% python3 -q
>>> import numpy as np
>>> from numpy import linalg as LA
>>> np.set_printoptions(suppress=True, linewidth=160)
>>> def rd(a):
...     return np.round(a, 2) + 0
... 
>>> X = np.load("case12.npy")
>>> print(rd(X))
[[1.98 2.98 2.03]
 [1.98 2.96 1.99]
 [1.99 3.04 1.97]]
>>> rng = np.random.default_rng(440)
>>> other = X + rng.integers(-2, 3, (3, 1)) @ rng.integers(-2, 3, (1, 3))
>>> print(rd(other))
[[ 5.98  0.98  4.03]
 [-2.02  4.96 -0.01]
 [-2.01  5.04 -0.03]]
>>> print(LA.matrix_rank(other - X, tol=1e-8))
1
>>> print(rd(LA.svd(other - X, compute_uv=False)))
[8.49 0.   0.  ]
>>> f = np.array([0, 1, 0])
>>> other = X + np.outer(f, np.eye(3)[2])
>>> print(rd(LA.det(other) / LA.det(X)), rd(1 + LA.solve(X, f)[2]))
-15.37 -15.37
>>> print([round(float(x), 2) for x in LA.svd(X, compute_uv=False)[:3]])
[7.11, 0.06, 0.01]
>>> print(round(np.log10(LA.cond(X))))
3
>>> print(LA.matrix_rank(X, rtol=0.1))
1
>>> print(rd(LA.norm(X, 2) / LA.norm(X)))
1.0
>>> print(rd(np.abs(LA.svd(X)[2][-1])))
[0.87 0.36 0.32]
>>> print(np.argsort(-LA.norm(X, axis=0).round(6), kind="stable")[:3])
[1 2 0]
>>> left, s, vt = LA.svd(X, full_matrices=False)
>>> print(rd(s))
[7.11 0.06 0.01]
>>> print(rd(left.T @ left))
[[1. 0. 0.]
 [0. 1. 0.]
 [0. 0. 1.]]
>>> print(rd(s / s[0]))
[1.   0.01 0.  ]
>>> mat = np.load("dump.npy")
>>> print(mat)
[[ 2 -2 -2  4]
 [-3  3  3 -6]
 [ 3 -3 -3  6]
 [-3  3  3 -6]
 [ 0  0  0  0]]
>>> rank = LA.matrix_rank(mat)
>>> print(rank)
1
>>> ns = LA.svd(mat)[2][rank:].T
>>> print(rd(mat @ ns))
[[0. 0. 0.]
 [0. 0. 0.]
 [0. 0. 0.]
 [0. 0. 0.]
 [0. 0. 0.]]
>>> print([int(LA.matrix_rank(mat[:, :j + 1])) for j in range(4)])
[1, 1, 1, 1]
>>> print(rd(ns @ ns.T))
[[ 0.86  0.14  0.14 -0.29]
 [ 0.14  0.86 -0.14  0.29]
 [ 0.14 -0.14  0.86  0.29]
 [-0.29  0.29  0.29  0.43]]
>>> ang = np.sort(rng.uniform(-2, 2, 10))
>>> F = np.c_[ang, ang ** 2, ang ** 3] @ np.array([[1, 0, 0], [1, 2, 0], [1, 2, 0]])
>>> print(rd(F))
[[-5.71 -7.48  0.  ]
 [-1.46 -0.54  0.  ]
 [-0.72  0.23  0.  ]
 [-0.58  0.29  0.  ]
 [-0.57  0.29  0.  ]
 [ 0.3   0.13  0.  ]
 [ 3.09  4.16  0.  ]
 [ 3.63  5.07  0.  ]
 [ 4.87  7.22  0.  ]
 [ 4.91  7.28  0.  ]]
>>> left, s, vt = LA.svd(F)
>>> print(rd(s))
[17.57  1.53  0.  ]
>>> other = left[:, :2] @ np.diag(s[:2]) @ vt[:2]
>>> print(rd(LA.norm(F - other, 2)), s[2])
0.0 0.0
>>> print(rd(other))
[[-5.71 -7.48  0.  ]
 [-1.46 -0.54  0.  ]
 [-0.72  0.23  0.  ]
 [-0.58  0.29  0.  ]
 [-0.57  0.29  0.  ]
 [ 0.3   0.13  0.  ]
 [ 3.09  4.16  0.  ]
 [ 3.63  5.07  0.  ]
 [ 4.87  7.22  0.  ]
 [ 4.91  7.28  0.  ]]
>>> print(rd(LA.norm(F - other) / LA.norm(F)))
0.0
>>> print(LA.matrix_rank(other))
2
>>> left, s, vt = LA.svd(other)
>>> vecs = vt[:(s > 1e-8).sum()]
>>> x0 = other[1] + -2 * other[0] + rng.integers(2) * np.eye(3)[1]
>>> print(rd(x0))
[ 9.95 14.42  0.  ]
>>> print(np.allclose(vecs.T @ vecs @ x0, x0))
True
>>> print(LA.matrix_rank(np.vstack([other, x0])))
2
>>> print(rd(LA.norm(x0 - vecs.T @ vecs @ x0)))
0.0
>>> print(rd(vecs.T @ vecs))
[[1. 0. 0.]
 [0. 1. 0.]
 [0. 0. 0.]]
>>> left, s, vt = LA.svd(F)
>>> vecs = vt[:(s > 1e-8).sum()]
>>> x0 = F[7] + -1 * F[9] + rng.integers(2) * np.eye(3)[0]
>>> print(rd(x0))
[-0.27 -2.21  0.  ]
>>> print(rd(np.diag(vecs.T @ vecs)))
[1. 1. 0.]
>>> print(LA.matrix_rank(np.vstack([F, x0])))
2
>>> print(rd(vecs.T @ vecs))
[[1. 0. 0.]
 [0. 1. 0.]
 [0. 0. 0.]]
>>> rank = LA.matrix_rank(F)
>>> print(rank)
2
>>> ns = LA.svd(F)[2][rank:].T
>>> print([int(LA.matrix_rank(F[:i])) for i in range(1, len(F) + 1)])
[1, 2, 2, 2, 2, 2, 2, 2, 2, 2]
>>> print(F @ ns)
[[0.]
 [0.]
 [0.]
 [0.]
 [0.]
 [0.]
 [0.]
 [0.]
 [0.]
 [0.]]
>>> print(ns.shape)
(3, 1)
>>> print([int(LA.matrix_rank(np.delete(F, i, axis=0))) for i in range(10)])
[2, 2, 2, 2, 2, 2, 2, 2, 2, 2]
>>> print([int(LA.matrix_rank(F[:, :j + 1])) for j in range(3)])
[1, 2, 2]
>>> W0 = np.array([[0, 6, 0], [0, 0, 9], [9, 0, 0]])
>>> P = np.triu(np.array([[0, 0, 2], [0, 2, 0], [1, 1, 2]]), 1) + np.eye(3)
>>> other = P @ W0 @ LA.inv(P)
>>> print(rd(LA.det(other)))
486.0
>>> print(np.trace(other), np.trace(W0))
0.0 0
>>> other = LA.invert(W0)
Traceback (most recent call last):
  File "<python-input-70>", line 1, in <module>
    other = LA.invert(W0)
            ^^^^^^^^^
AttributeError: module 'numpy.linalg' has no attribute 'invert'
>>> other = W0 ** -1
Traceback (most recent call last):
  File "<python-input-71>", line 1, in <module>
    other = W0 ** -1
            ~~~^^~~~
ValueError: Integers to negative integer powers are not allowed.
>>> other = LA.inv(W0)
>>> print(W0 @ other)
[[1. 0. 0.]
 [0. 1. 0.]
 [0. 0. 1.]]
>>> print(rd(LA.inv(other)))
[[0. 6. 0.]
 [0. 0. 9.]
 [9. 0. 0.]]
>>> print(rd(LA.cond(W0)))
1.5
>>> print(rd(other))
[[0.   0.   0.11]
 [0.17 0.   0.  ]
 [0.   0.11 0.  ]]
>>> print(np.allclose(other, W0.T))
False
>>> print(rd(LA.det(W0) * other))
[[ 0.  0. 54.]
 [81.  0.  0.]
 [ 0. 54.  0.]]
>>> ang = np.radians(90)
>>> R = np.eye(3)
>>> R[0, 0] = R[1, 1] = np.cos(ang)
>>> R[0, 1], R[1, 0] = -np.sin(ang), np.sin(ang)
>>> print(rd(R))
[[ 0. -1.  0.]
 [ 1.  0.  0.]
 [ 0.  0.  1.]]
>>> other = W0 @ R.T
>>> print(rd(other))
[[-6.  0.  0.]
 [ 0.  0.  9.]
 [ 0.  9.  0.]]
>>> print(np.abs(other - W0).max(axis=0))
[9. 9. 0.]
>>> print(rd(LA.det(R)), rd(np.trace(R)))
1.0 1.0
>>> feats = np.load("data.npy")
>>> print(feats)
[[ 4  4  4]
 [ 4  8  8]
 [ 4  8 12]]
>>> other = feats / np.sqrt((feats ** 2).mean(axis=1, keepdims=True))
>>> print(rd(feats - feats.mean(axis=1, keepdims=True)))
[[ 0.    0.    0.  ]
 [-2.67  1.33  1.33]
 [-4.    0.    4.  ]]
>>> vals, vecs = LA.eigh(feats)
>>> x0 = np.array([0, -1, -2])
>>> print(rd(vecs * np.maximum(vals, 0) @ vecs.T))
[[ 4.  4.  4.]
 [ 4.  8.  8.]
 [ 4.  8. 12.]]
>>> print((np.sign(vecs[:, -1].round(6)) == np.sign(vecs[0, -1].round(6))).astype(int))
[1 1 1]
>>> print(rd(vecs * np.sqrt(vals) @ vecs.T))
[[1.74 0.78 0.6 ]
 [0.78 2.35 1.38]
 [0.6  1.38 3.12]]
>>> print(rd(vecs * np.abs(vals) @ vecs.T))
[[ 4.  4.  4.]
 [ 4.  8.  8.]
 [ 4.  8. 12.]]
>>> data = np.array([[-0.97, 3.0, -3.87, 4.02],
...     [-0.98, 2.93, -3.95, 4.04],
...     [-1.0, 2.96, -4.08, 3.98],
...     [-0.99, 2.92, -3.92, 3.98],
...     [-0.99, 3.02, -3.94, 3.97],
...     [3.92, -1.99, -1.02, 2.01],
...     [3.97, -2.06, -0.97, 2.0],
...     [3.95, -2.0, -0.98, 1.95],
...     [3.92, -2.04, -0.99, 2.06],
...     [4.0, -1.97, -1.13, 2.08]])
>>> ang = np.radians(90)
>>> R = np.eye(4)
>>> R[3, 3] = R[1, 1] = np.cos(ang)
>>> R[3, 1], R[1, 3] = -np.sin(ang), np.sin(ang)
>>> print(rd(R))
[[ 1.  0.  0.  0.]
 [ 0.  0.  0.  1.]
 [ 0.  0.  1.  0.]
 [ 0. -1.  0.  0.]]
>>> other = data @ R.T
>>> print(rd(LA.det(R)), np.trace(R))
1.0 2.0
>>> print(np.allclose(data @ data.T, other @ other.T))
True
>>> print(rd(LA.svd(data, compute_uv=False)), rd(LA.svd(other, compute_uv=False)))
[14.43 11.07  0.15  0.1 ] [14.43 11.07  0.15  0.1 ]
>>> Xs = (data - data.mean(axis=0)) / data.std(axis=0)
>>> print(rd(Xs.std(axis=0)))
[1. 1. 1. 1.]
>>> print(np.argwhere(np.abs(Xs) > 2))
[]
>>> c = LA.lstsq(np.delete(Xs, 0, axis=1), Xs[:, 0])[0]
>>> print(np.abs(c).argmax())
0
>>> J = np.diag(np.array([0, 4, 5])) + -2 * np.eye(3, k=1) + -2 * np.eye(3, k=-1)
>>> print(J)
[[ 0. -2.  0.]
 [-2.  4. -2.]
 [ 0. -2.  5.]]
>>> # symmetric
>>> other = J + rng.integers(-2, 3, (3, 2)) @ rng.integers(-2, 3, (2, 3))
>>> print(other)
[[-2. -6.  4.]
 [-7.  6. -1.]
 [-3.  0.  5.]]
>>> print(other - J)
[[-2. -4.  4.]
 [-5.  2.  1.]
 [-3.  2.  0.]]
>>> print(LA.matrix_rank(other - J, tol=1e-8))
2
>>> vals, vecs = LA.eigh(J)
>>> x0 = np.array([-4, -5, 2])
>>> print(rd(x0 @ J @ x0 / (x0 @ x0)), rd(vals[0]), rd(vals[-1]))
1.78 -0.94 6.8
>>> print(rd(vecs * np.maximum(vals, 0) @ vecs.T))
[[ 0.75 -1.65  0.12]
 [-1.65  4.17 -1.94]
 [ 0.12 -1.94  5.02]]
>>> x0 = np.array([1, 8, -4])
>>> h1 = np.maximum(J @ x0, 0)
>>> print(np.maximum(J @ (3 * x0), 0))
[  0. 114.   0.]
>>> print(h1)
[ 0. 38.  0.]
>>> lab = rng.permutation(3)
>>> print(lab)
[0 2 1]
>>> other = J[lab][:, lab]
>>> print(np.trace(other))
9.0
>>> print(rd(np.sort(np.abs(LA.eigvals(other)))))
[0.94 3.13 6.8 ]
>>> print(np.allclose(other, J))
False
>>> other = np.array([[-5, -5], [4, -5], [-5, 2], [-2, 0]])
>>> print(np.vstack([mat, other.T]).shape)
(7, 4)
>>> print(other.T @ mat.T)
[[-16  24 -24  24   0]
 [ -4   6  -6   6   0]]
>>> print(LA.matrix_rank(mat @ other))
1
>>> m1 = np.load("run11.npy")
>>> print(m1)
[[-3  0  0  0  0]
 [ 0  2  0  0  0]
 [ 0  0  3  0  0]
 [ 0  0  0 -3  0]
 [ 0  0  0  0 -1]]
>>> # triangular, det is the product of the diagonal
>>> f = np.array([0, 1, 0, 3, 3])
>>> other = m1 + np.outer(f, np.eye(5)[1])
>>> print(LA.matrix_rank(other - m1))
1
>>> print(other)
[[-3.  0.  0.  0.  0.]
 [ 0.  3.  0.  0.  0.]
 [ 0.  0.  3.  0.  0.]
 [ 0.  3.  0. -3.  0.]
 [ 0.  3.  0.  0. -1.]]
>>> other = m1[0, 0] * m1[1:] - np.outer(m1[1:, 0], m1[0])
>>> print(other)
[[ 0 -6  0  0  0]
 [ 0  0 -9  0  0]
 [ 0  0  0  9  0]
 [ 0  0  0  0  3]]
>>> print(np.flatnonzero(~other.round(6).any(axis=1)))
[]
>>> print(m1[:, 0] / m1[0, 0])
[ 1. -0. -0. -0. -0.]
>>> print(LA.matrix_rank(other), LA.matrix_rank(m1))
4 5
>>> P = np.triu(np.array([[-8, -3, 3, -9, 7],
...     [0, 5, -1, -1, -2],
...     [8, 5, -3, 6, -3],
...     [-1, 0, -2, 8, 2],
...     [0, -1, -4, -5, -1]]), 1) + np.eye(5)
>>> other = P @ m1 @ LA.inv(P)
>>> print(LA.matrix_rank(other))
5
>>> print(rd(LA.det(other)))
-54.0
